>>> import numpy as np
>>> import numpy.linalg as la
>>> np.set_printoptions(precision=1, suppress=True, linewidth=140, sign=" ")
>>> tidy = lambda a: np.round(a, 1) + 0
>>> M = np.array([[1.0, -1.3, 1.3],
...     [0.7, -0.7, 0.9],
...     [1.7, 1.6, 0.0],
...     [-1.0, -1.5, 1.7],
...     [0.7, 0.0, 0.5],
...     [-0.2, -0.6, -2.4],
...     [0.2, -0.7, -1.9],
...     [0.4, -0.6, -0.9],
...     [-1.8, -1.1, 0.5],
...     [1.0, -0.6, -0.4]])
>>> rng = np.random.default_rng(25)
>>> M[:, 2] = 4 * M[:, 1] + 0.3 * rng.normal(size=10)
>>> tidy(M)
array([[ 1. , -1.3, -5.1],
       [ 0.7, -0.7, -2.8],
       [ 1.7,  1.6,  6.2],
       [-1. , -1.5, -6.7],
       [ 0.7,  0. ,  0. ],
       [-0.2, -0.6, -2.1],
       [ 0.2, -0.7, -2.5],
       [ 0.4, -0.6, -2.6],
       [-1.8, -1.1, -3.7],
       [ 1. , -0.6, -1.8]])
>>> # column 2 dominates
>>> z = M[:, 2] > np.median(M[:, 2])
>>> f = M[z].mean(axis=0) - M[~z].mean(axis=0)
>>> (((M - M.mean(axis=0)) @ f > 0) == z).mean()
np.float64(0.8)
>>> print(z.astype(int))
[ 0  0  1  0  1  1  1  0  0  1]
>>> out = np.c_[M[:, :1] @ np.array([[0]]), np.array([3, 9, -4, 6, 7, 3, -1, -9, 7, 0])]
>>> out
array([[ 0.,  3.],
       [ 0.,  9.],
       [ 0., -4.],
       [ 0.,  6.],
       [ 0.,  7.],
       [ 0.,  3.],
       [ 0., -1.],
       [ 0., -9.],
       [ 0.,  7.],
       [ 0.,  0.]])
>>> tidy(la.norm(out - M @ la.lstsq(M, out)[0], axis=0))
array([  0. ,  15.5])
>>> tidy(la.norm(la.qr(M)[0].T @ out, axis=0) ** 2 / ((out ** 2).sum(axis=0) + 1e-12))
array([ 0. ,  0.3])
>>> print(la.matrix_rank(out))
1
>>> la.matrix_rank(np.c_[M, out])
np.int64(4)
